% python3 -q
>>> import numpy as np
>>> from numpy import linalg as LA
>>> np.set_printoptions(precision=1, suppress=True, linewidth=120, legacy="1.25")
>>> A2 = np.array([[2, -3, -1, 3, 0],
...     [0, 1, -3, 1, -1],
...     [-2, -3, 3, -1, 3],
...     [1, 1, 2, 0, -3],
...     [3, -1, 2, 0, 2]])
>>> data = np.triu(A2)
>>> data
array([[ 2, -3, -1,  3,  0],
       [ 0,  1, -3,  1, -1],
       [ 0,  0,  3, -1,  3],
       [ 0,  0,  0,  0, -3],
       [ 0,  0,  0,  0,  2]])
>>> U, sig, vt = LA.svd(data)
>>> V = vt[:(sig > 1e-8).sum()]
>>> rng = np.random.default_rng(59)
>>> x0 = data[4] + 5 * data[1] + rng.integers(2) * np.eye(5)[1]
>>> print(x0)
[  0.   6. -15.   5.  -3.]
>>> round(float(LA.norm(x0 - V.T @ V @ x0)), 1)
0.0
>>> np.diag(V.T @ V)
array([0.4, 1. , 1. , 0.7, 1. ])
>>> LA.matrix_rank(np.vstack([data, x0]))
4
>>> np.round(V.T @ V, 1) + 0
array([[ 0.4,  0. ,  0.2,  0.5,  0. ],
       [ 0. ,  1. ,  0. ,  0. ,  0. ],
       [ 0.2,  0. ,  1. , -0.1,  0. ],
       [ 0.5,  0. , -0.1,  0.7,  0. ],
       [ 0. ,  0. ,  0. ,  0. ,  1. ]])
>>> [round(float(x), 1) for x in LA.svd(data, compute_uv=False)[:3]]
[6.1, 4.6, 3.0]
>>> LA.matrix_rank(data, rtol=0.1)
3
>>> np.argsort(-LA.norm(data, axis=0).round(6), kind="stable")[:3]
array([4, 2, 3])
>>> LA.cond(data) > 100
True
>>> (data + data.T) / 2
array([[ 2. , -1.5, -0.5,  1.5,  0. ],
       [-1.5,  1. , -1.5,  0.5, -0.5],
       [-0.5, -1.5,  3. , -0.5,  1.5],
       [ 1.5,  0.5, -0.5,  0. , -1.5],
       [ 0. , -0.5,  1.5, -1.5,  2. ]])
>>> round(LA.det(data), 1)
0.0
>>> A2 = data + rng.integers(-2, 3, (5, 4)) @ rng.integers(-2, 3, (4, 5))
>>> A2
array([[-1, -8, -5,  2, -6],
       [-2,  4, -8,  3,  1],
       [10,  2,  7, -9, 15],
       [-2, -6, -8, -4, -7],
       [-4, -5, -8, -3, -2]])
>>> LA.matrix_rank(A2 - data, tol=1e-8)
4
>>> np.round(LA.svd(A2 - data, compute_uv=False), 1) + 0
array([22.6, 12.9,  7.1,  0.9,  0. ])
>>> np.abs(A2 - data).sum(axis=1)
array([19, 14, 36, 24, 24])
>>> r = LA.matrix_rank(data)
>>> r
4
>>> null = LA.svd(data)[2][r:].T
>>> np.round(null[:, 0] / null[np.abs(null[:, 0]).round(6).argmax(), 0], 1) + 0
array([ 1. ,  0. , -0.2, -0.7,  0. ])
>>> [int(LA.matrix_rank(data[:i])) for i in range(1, len(data) + 1)]
[1, 2, 3, 4, 4]
>>> np.round(null @ null.T, 1) + 0
array([[ 0.6,  0. , -0.2, -0.5,  0. ],
       [ 0. ,  0. ,  0. ,  0. ,  0. ],
       [-0.2,  0. ,  0. ,  0.1,  0. ],
       [-0.5,  0. ,  0.1,  0.3,  0. ],
       [ 0. ,  0. ,  0. ,  0. ,  0. ]])
>>> J = np.loadtxt("dump.csv", delimiter=",")
>>> J
array([[ 378.,   -7.,  144., -137.,   68.,  261.,  186.,  -39.,   57.],
       [  -7.,  209.,  -10.,   97., -151.,   24.,  -71.,  -36.,  -34.],
       [ 144.,  -10.,  205., -110.,   70.,   71.,  110.,  -40.,  -36.],
       [-137.,   97., -110.,  288.,  -77.,   53.,  -15.,   89.,  -63.],
       [  68., -151.,   70.,  -77.,  242.,   22.,  133.,   46., -113.],
       [ 261.,   24.,   71.,   53.,   22.,  369.,  231.,   34.,  -16.],
       [ 186.,  -71.,  110.,  -15.,  133.,  231.,  324.,   11.,  -81.],
       [ -39.,  -36.,  -40.,   89.,   46.,   34.,   11.,  291.,  105.],
       [  57.,  -34.,  -36.,  -63., -113.,  -16.,  -81.,  105.,  375.]])
>>> x0 = np.ones(9)
>>> for _ in range(4):
...     x0 = J @ x0
...     x0 /= LA.norm(x0)
...     print(round(x0 @ J @ x0, 1))
... 
824.6
895.8
917.5
923.9
>>> round(float(LA.eigvalsh(J)[-1]), 1)
926.3
>>> A2 = np.array([[0, -2, 0, -2, -2], [-1, 0, 1, -2, 2]])
>>> X = A2.T @ A2
>>> X
array([[ 1,  0, -1,  2, -2],
       [ 0,  4,  0,  4,  4],
       [-1,  0,  1, -2,  2],
       [ 2,  4, -2,  8,  0],
       [-2,  4,  2,  0,  8]])
>>> U, sig, vt = LA.svd(X)
>>> V = vt[:(sig > 1e-8).sum()]
>>> x0 = X[1] + 4 * X[2] + rng.integers(2) * np.eye(5)[3]
>>> x0
array([-4.,  4.,  4., -4., 12.])
>>> np.diag(V.T @ V)
array([0.1, 0.3, 0.1, 0.7, 0.7])
>>> np.round(V.T @ V, 1) + 0
array([[ 0.1,  0. , -0.1,  0.2, -0.2],
       [ 0. ,  0.3,  0. ,  0.3,  0.3],
       [-0.1,  0. ,  0.1, -0.2,  0.2],
       [ 0.2,  0.3, -0.2,  0.7, -0.1],
       [-0.2,  0.3,  0.2, -0.1,  0.7]])
>>> U, sig, vt = LA.svd(X)
>>> sig.round(1) + 0
array([12., 10.,  0.,  0.,  0.])
>>> A2 = U[:, :2] @ np.diag(sig[:2]) @ vt[:2]
>>> round(float(LA.norm(X - A2, 2)), 1), np.round(sig[2], 1)
(0.0, 0.0)
>>> np.round(np.abs(X - A2).max(), 1)
0.0
>>> A2.round(1) + 0
array([[ 1.,  0., -1.,  2., -2.],
       [ 0.,  4.,  0.,  4.,  4.],
       [-1.,  0.,  1., -2.,  2.],
       [ 2.,  4., -2.,  8.,  0.],
       [-2.,  4.,  2.,  0.,  8.]])
>>> W0 = np.load("block18.npy")
>>> W0
array([[-1.,  1.,  0.,  0.,  0.,  0.,  0.,  0.,  0.],
       [ 0., -1.,  1.,  0.,  0.,  0.,  0.,  0.,  0.],
       [ 0.,  0., -1.,  1.,  0.,  0.,  0.,  0.,  0.],
       [ 0.,  0.,  0., -1.,  1.,  0.,  0.,  0.,  0.],
       [ 0.,  0.,  0.,  0., -1.,  1.,  0.,  0.,  0.],
       [ 0.,  0.,  0.,  0.,  0., -1.,  1.,  0.,  0.],
       [ 0.,  0.,  0.,  0.,  0.,  0., -1.,  1.,  0.],
       [ 0.,  0.,  0.,  0.,  0.,  0.,  0., -1.,  1.],
       [ 0.,  0.,  0.,  0.,  0.,  0.,  0.,  0., -1.]])
>>> def softmax(z):
...     e = np.exp(z - z.max(axis=-1, keepdims=True))
...     return e / e.sum(axis=-1, keepdims=True)
... 
>>> np.round(softmax(W0[6] + 3), 1) + 0
array([0.1, 0.1, 0.1, 0.1, 0.1, 0.1, 0. , 0.3, 0.1])
>>> scores = W0 @ W0.T / np.sqrt(9)
>>> print(np.round(softmax(scores)[6] @ W0, 1) + 0)
[-0.1  0.   0.   0.   0.   0.  -0.1  0.1  0. ]
>>> softmax(scores)
array([[0.2, 0.1, 0.1, 0.1, 0.1, 0.1, 0.1, 0.1, 0.1],
       [0.1, 0.2, 0.1, 0.1, 0.1, 0.1, 0.1, 0.1, 0.1],
       [0.1, 0.1, 0.2, 0.1, 0.1, 0.1, 0.1, 0.1, 0.1],
       [0.1, 0.1, 0.1, 0.2, 0.1, 0.1, 0.1, 0.1, 0.1],
       [0.1, 0.1, 0.1, 0.1, 0.2, 0.1, 0.1, 0.1, 0.1],
       [0.1, 0.1, 0.1, 0.1, 0.1, 0.2, 0.1, 0.1, 0.1],
       [0.1, 0.1, 0.1, 0.1, 0.1, 0.1, 0.2, 0.1, 0.1],
       [0.1, 0.1, 0.1, 0.1, 0.1, 0.1, 0.1, 0.2, 0.1],
       [0.1, 0.1, 0.1, 0.1, 0.1, 0.1, 0.1, 0.1, 0.2]])
>>> print(softmax(scores).round(6).argmax(axis=1))
[0 1 2 3 4 5 6 7 8]
